% python3 -q
>>> import numpy as np
>>> import numpy.linalg as la
>>> np.set_printoptions(precision=2, suppress=True, linewidth=200, sign=" ")
>>> M = np.load("w.npy")
>>> M
array([[ 1.7 ,  6.63,  1.1 , -0.5 ,  0.1 ,  1.1 ],
       [ 0.9 ,  3.58, -0.3 , -0.6 , -2.  , -1.8 ],
       [-1.2 , -4.81,  0.6 , -0.9 ,  0.1 ,  0.5 ],
       [ 0.1 ,  0.43,  0.6 ,  0.6 ,  1.4 , -2.  ],
       [ 0.1 ,  0.36,  0.2 , -0.3 , -0.9 , -1.6 ],
       [-1.8 , -7.09,  0.3 , -2.1 ,  0.8 , -1.  ],
       [ 0.5 ,  2.07,  0.2 , -0.1 , -1.  , -0.6 ],
       [ 1.7 ,  6.92,  0.4 ,  1.5 ,  0.  , -1.4 ],
       [ 0.6 ,  2.43, -0.7 , -0.7 , -0.1 , -0.3 ],
       [ 0.3 ,  1.33,  1.3 , -1.6 , -1.2 , -1.4 ],
       [ 0.3 ,  1.26,  1.5 , -0.3 , -0.8 , -0.3 ],
       [ 0.1 ,  0.41, -1.4 , -1.  ,  0.5 ,  0.7 ],
       [ 1.9 ,  7.74, -0.5 ,  0.5 , -0.7 , -0.8 ]])
>>> # column 1 dominates
>>> u = np.array([3, 3, 2])
>>> np.convolve(M[5], u)
array([ -5.4 , -26.67, -23.97, -19.58,  -3.3 ,  -4.8 ,  -1.4 ,  -2.  ])
>>> np.cross(M[5, :3], M[8, :3])
array([ 4.23, -1.08, -0.12])
>>> x = np.array([-2, 1, 0, -3, -2, -2])
>>> M * x
array([[-3.4 ,  6.63,  0.  ,  1.5 , -0.2 , -2.2 ],
       [-1.8 ,  3.58, -0.  ,  1.8 ,  4.  ,  3.6 ],
       [ 2.4 , -4.81,  0.  ,  2.7 , -0.2 , -1.  ],
       [-0.2 ,  0.43,  0.  , -1.8 , -2.8 ,  4.  ],
       [-0.2 ,  0.36,  0.  ,  0.9 ,  1.8 ,  3.2 ],
       [ 3.6 , -7.09,  0.  ,  6.3 , -1.6 ,  2.  ],
       [-1.  ,  2.07,  0.  ,  0.3 ,  2.  ,  1.2 ],
       [-3.4 ,  6.92,  0.  , -4.5 , -0.  ,  2.8 ],
       [-1.2 ,  2.43, -0.  ,  2.1 ,  0.2 ,  0.6 ],
       [-0.6 ,  1.33,  0.  ,  4.8 ,  2.4 ,  2.8 ],
       [-0.6 ,  1.26,  0.  ,  0.9 ,  1.6 ,  0.6 ],
       [-0.2 ,  0.41, -0.  ,  3.  , -1.  , -1.4 ],
       [-3.8 ,  7.74, -0.  , -1.5 ,  1.4 ,  1.6 ]])
>>> la.norm(M @ x) <= la.norm(M, 2) * la.norm(x) + 1e-9
np.True_
>>> other = M / la.norm(M, axis=1, keepdims=True)
>>> C2 = other @ other.T
>>> C2[12]
array([ 0.93,  0.86, -0.99,  0.2 ,  0.3 , -0.95,  0.91,  0.98,  0.93,  0.46,  0.58,  0.17,  1.  ])
>>> cen = (M - M.mean(axis=0)) / M.std(axis=0)
>>> cen.std(axis=0)
array([ 1.,  1.,  1.,  1.,  1.,  1.])
>>> coef = la.lstsq(np.delete(cen, 5, axis=1), cen[:, 5])[0]
>>> coef
array([ 18.36, -17.89,  -0.05,  -0.54,   0.37])
>>> K = np.load("sample12.npy")
>>> K
array([[-3,  3,  3, -3],
       [-1, -2,  1,  2],
       [-6,  6,  9, -9],
       [-2, -4,  3,  6]])
>>> u = np.array([3, -3])
>>> np.array([np.convolve(row, u, "same") for row in K])
array([[ -9,  18,   0, -18],
       [ -3,  -3,   9,   3],
       [-18,  36,   9, -54],
       [ -6,  -6,  21,   9]])
>>> np.convolve(K[0], u)
array([ -9,  18,   0, -18,   9])
>>> np.correlate(K[0], K[2], "full")
array([ 27, -54, -18,  90, -27, -36,  18])
>>> A = np.loadtxt("test17.csv", delimiter=",")
>>> A
array([[ -2.,   2.,  -2.,  -2.,   1.,   3.],
       [  0.,   4.,  -1.,  -4.,   2.,   3.],
       [ -1.,   6.,  -3.,  -6.,   2.,   3.],
       [ -4.,   3.,  -2.,  -8.,   3.,   6.],
       [ -7.,   2.,  -3.,  -7.,   2.,   9.],
       [ -9.,   5.,  -4.,  -4.,   3.,  12.],
       [-12.,   6.,  -4.,  -6.,   4.,  14.],
       [-13.,   5.,  -5.,  -8.,   1.,  11.],
       [-11.,   6.,  -3.,  -5.,   2.,  11.],
       [-13.,   4.,  -5.,  -5.,   5.,  12.],
       [-12.,   3.,  -2.,  -3.,   8.,  13.],
       [-12.,   5.,  -4.,  -6.,  11.,  15.],
       [ -9.,   4.,  -4.,  -9.,   8.,  17.],
       [ -8.,   1.,  -3., -11.,   6.,  16.],
       [ -7.,   4.,  -4., -14.,   6.,  19.],
       [ -7.,   1.,  -7., -11.,   9.,  17.],
       [ -6.,   1.,  -6., -10.,   7.,  19.],
       [ -3.,   2.,  -4.,  -8.,   6.,  18.],
       [ -6.,   0.,  -5.,  -5.,   5.,  17.],
       [ -6.,   2.,  -2.,  -5.,   2.,  19.],
       [ -7.,   2.,  -4.,  -4.,   2.,  17.],
       [ -8.,   2.,  -1.,  -3.,  -1.,  18.],
       [-10.,   2.,  -4.,  -3.,  -4.,  18.],
       [-12.,   0.,  -5.,  -2.,  -5.,  16.],
       [-12.,  -3.,  -6.,  -4.,  -3.,  19.],
       [-14.,  -3.,  -9.,  -7.,  -4.,  16.],
       [-13.,  -4.,  -6.,  -9.,  -6.,  17.],
       [-11.,  -2.,  -3.,  -6.,  -7.,  20.],
       [-11.,  -1.,  -6.,  -9.,  -6.,  19.],
       [-11.,  -4.,  -6.,  -9.,  -8.,  19.]])
>>> cen = A - A.mean(axis=1)
Traceback (most recent call last):
  File "<python-input-27>", line 1, in <module>
    cen = A - A.mean(axis=1)
          ~~^~~~~~~~~~~~~~~~
ValueError: operands could not be broadcast together with shapes (30,6) (30,) 
>>> cen = A - A.mean(axis=0)
>>> Uu, sv, Vh = la.svd(cen, full_matrices=False)
>>> np.abs(Vh[0]).argmax()
np.int64(5)
>>> np.abs(Uu[:, 0]).argmax()
np.int64(1)
>>> round((sv ** 2).sum() ** 2 / (sv ** 4).sum(), 2)
np.float64(3.03)
>>> proj = A @ la.solve(A.T @ A, A.T)
>>> np.round(proj @ A[:, 1], 2) + 0
array([ 2.,  4.,  6.,  3.,  2.,  5.,  6.,  5.,  6.,  4.,  3.,  5.,  4.,  1.,  4.,  1.,  1.,  2.,  0.,  2.,  2.,  2.,  2.,  0., -3., -3., -4., -2., -1., -4.])
>>> np.round(la.eigvalsh(proj), 2) + 0
array([ 0.,  0.,  0.,  0.,  0.,  0.,  0.,  0.,  0.,  0.,  0.,  0.,  0.,  0.,  0.,  0.,  0.,  0.,  0.,  0.,  0.,  0.,  0.,  0.,  1.,  1.,  1.,  1.,  1.,  1.])
>>> np.allclose(proj @ proj, proj)
True
>>> rng = np.random.default_rng(68421)
>>> other = A + rng.integers(-2, 3, (30, 1)) @ rng.integers(-2, 3, (1, 6))
>>> other
array([[  0.,   4.,   0.,  -1.,   0.,   2.],
       [  4.,   8.,   3.,  -2.,   0.,   1.],
       [  3.,  10.,   1.,  -4.,   0.,   1.],
       [ -2.,   5.,   0.,  -7.,   2.,   5.],
       [ -7.,   2.,  -3.,  -7.,   2.,   9.],
       [ -9.,   5.,  -4.,  -4.,   3.,  12.],
       [-12.,   6.,  -4.,  -6.,   4.,  14.],
       [-11.,   7.,  -3.,  -7.,   0.,  10.],
       [-13.,   4.,  -5.,  -6.,   3.,  12.],
       [-11.,   6.,  -3.,  -4.,   4.,  11.],
       [-12.,   3.,  -2.,  -3.,   8.,  13.],
       [ -8.,   9.,   0.,  -4.,   9.,  13.],
       [ -5.,   8.,   0.,  -7.,   6.,  15.],
       [-12.,  -3.,  -7., -13.,   8.,  18.],
       [ -9.,   2.,  -6., -15.,   7.,  20.],
       [ -3.,   5.,  -3.,  -9.,   7.,  15.],
       [ -4.,   3.,  -4.,  -9.,   6.,  18.],
       [ -1.,   4.,  -2.,  -7.,   5.,  17.],
       [-10.,  -4.,  -9.,  -7.,   7.,  19.],
       [ -6.,   2.,  -2.,  -5.,   2.,  19.],
       [ -9.,   0.,  -6.,  -5.,   3.,  18.],
       [ -6.,   4.,   1.,  -2.,  -2.,  17.],
       [ -6.,   6.,   0.,  -1.,  -6.,  16.],
       [-16.,  -4.,  -9.,  -4.,  -3.,  18.],
       [-10.,  -1.,  -4.,  -3.,  -4.,  18.],
       [-18.,  -7., -13.,  -9.,  -2.,  18.],
       [ -9.,   0.,  -2.,  -7.,  -8.,  15.],
       [ -7.,   2.,   1.,  -4.,  -9.,  18.],
       [-15.,  -5., -10., -11.,  -4.,  21.],
       [-11.,  -4.,  -6.,  -9.,  -8.,  19.]])
>>> np.round(la.svd(other - A, compute_uv=False), 2) + 0
array([ 30.74,   0.  ,   0.  ,   0.  ,   0.  ,   0.  ])
>>> other = np.array([[-1, 3], [-2, 3], [-2, 2], [-1, -2], [3, 3], [1, -1]])
>>> la.matrix_rank(np.vstack([A, other.T]))
np.int64(6)
>>> np.einsum("ik,kj->ji", A, other)
array([[ 10.,   7.,  10.,  25.,  31.,  32.,  40.,  35.,  27.,  47.,  50.,  64.,  59.,  57.,  58.,  74.,  66.,  51.,  53.,  36.,  38.,  24.,  23.,  25.,  44.,  49.,  41.,  26.,  35.,  35.],
       [  0.,  21.,  24.,  12., -10., -15., -16., -26., -16., -24., -14.,   1.,   2.,  -3.,  10.,   0.,  -5.,   5., -20., -19., -26., -35., -56., -73., -77., -83., -80., -74., -67., -82.]])
>>> other.T @ A.T
array([[ 10.,   7.,  10.,  25.,  31.,  32.,  40.,  35.,  27.,  47.,  50.,  64.,  59.,  57.,  58.,  74.,  66.,  51.,  53.,  36.,  38.,  24.,  23.,  25.,  44.,  49.,  41.,  26.,  35.,  35.],
       [  0.,  21.,  24.,  12., -10., -15., -16., -26., -16., -24., -14.,   1.,   2.,  -3.,  10.,   0.,  -5.,   5., -20., -19., -26., -35., -56., -73., -77., -83., -80., -74., -67., -82.]])
>>> np.einsum("ij->j", A)
array([-257.,   55., -123., -193.,   51.,  433.])
>>> np.vstack([A, other.T]).shape
(32, 6)
>>> other = np.c_[M[:, :5] @ np.array([[2, 9, 4, 6, 7],
...     [8, 2, 1, 2, 8],
...     [5, 6, 1, 6, 2],
...     [3, 5, 0, 4, 6],
...     [2, 3, 7, 5, 7]]), np.array([2, 2, 4, 3, -5, -5, 5, -3, -3, 4, -4, -4, 4])]
>>> other
array([[ 60.64,  32.96,  15.23,  28.56,  64.84,   2.  ],
       [ 23.14,   4.46,  -7.12,  -1.64,  16.74,   2.  ],
       [-40.38, -21.02,  -8.31, -16.32, -50.38,   4.  ],
       [ 11.24,  12.56,  11.23,  14.46,  18.74,   3.  ],
       [  1.38,  -1.38,  -5.34,  -3.18,  -4.12,  -5.  ],
       [-63.52, -36.68,  -8.39, -27.58, -75.72,  -5.  ],
       [ 16.26,   6.34,  -2.73,   2.94,  12.86,   5.  ],
       [ 65.26,  39.04,  14.12,  32.44,  77.06,  -3.  ],
       [ 14.84,   2.26,   3.43,   0.96,  17.34,  -3.  ],
       [ 10.54,   1.56,  -4.57,  -0.14,  -2.66,   4.  ],
       [ 15.68,  10.32,  -1.64,   8.12,   7.78,  -4.  ],
       [ -5.52, -10.18,   2.91,  -8.48,  -1.32,  -4.  ],
       [ 63.32,  29.98,   9.94,  22.38,  72.32,   4.  ]])
>>> la.matrix_rank(other)
np.int64(6)
>>> np.round(la.norm(other - M @ la.lstsq(M, other)[0], axis=0), 2) + 0
array([  0.  ,   0.  ,   0.  ,   0.  ,   0.  ,  12.92])
>>> la.norm(la.qr(M)[0].T @ other, axis=0) ** 2 / ((other ** 2).sum(axis=0) + 1e-12)
array([ 1.  ,  1.  ,  1.  ,  1.  ,  1.  ,  0.12])
>>> J = np.loadtxt("layer19.csv", delimiter=",")
>>> J
array([[ 0.33,  0.  ,  0.33,  0.33,  0.  ],
       [ 0.  ,  0.5 ,  0.25,  0.  ,  0.25],
       [ 0.  ,  0.  ,  1.  ,  0.  ,  0.  ],
       [ 0.33,  0.  ,  0.  ,  0.33,  0.33],
       [ 0.  ,  0.  ,  0.  ,  0.  ,  1.  ]])
>>> rank = la.matrix_rank(J)
>>> rank
np.int64(4)
>>> ns = la.svd(J)[2][rank:].T
>>> la.matrix_rank(J.T @ J), la.matrix_rank(J @ J.T)
(np.int64(4), np.int64(4))
>>> np.round(J @ ns, 2) + 0
array([[ 0.],
       [ 0.],
       [ 0.],
       [ 0.],
       [ 0.]])
>>> np.round(ns[:, 0] / ns[np.abs(ns[:, 0]).round(6).argmax(), 0], 2) + 0
array([ 1.,  0.,  0., -1.,  0.])
>>> [int(la.matrix_rank(np.delete(J, i, axis=0))) for i in range(5)]
[4, 3, 4, 4, 4]
>>> np.sort(np.abs(la.eigvals(J)))[::-1]
array([ 1.  ,  1.  ,  0.67,  0.5 ,  0.  ])
>>> np.round(la.matrix_power(J, 100), 2) + 0
array([[ 0.  ,  0.  ,  0.67,  0.  ,  0.33],
       [ 0.  ,  0.  ,  0.5 ,  0.  ,  0.5 ],
       [ 0.  ,  0.  ,  1.  ,  0.  ,  0.  ],
       [ 0.  ,  0.  ,  0.33,  0.  ,  0.67],
       [ 0.  ,  0.  ,  0.  ,  0.  ,  1.  ]])
>>> pr = np.eye(5)[1]
>>> for _ in range(7):
...     pr = pr @ J
...     print(pr.round(2))
... 
[ 0.    0.5   0.25  0.    0.25]
[ 0.    0.25  0.38  0.    0.38]
[ 0.    0.12  0.44  0.    0.44]
[ 0.    0.06  0.47  0.    0.47]
[ 0.    0.03  0.48  0.    0.48]
[ 0.    0.02  0.49  0.    0.49]
[ 0.    0.01  0.5   0.    0.5 ]
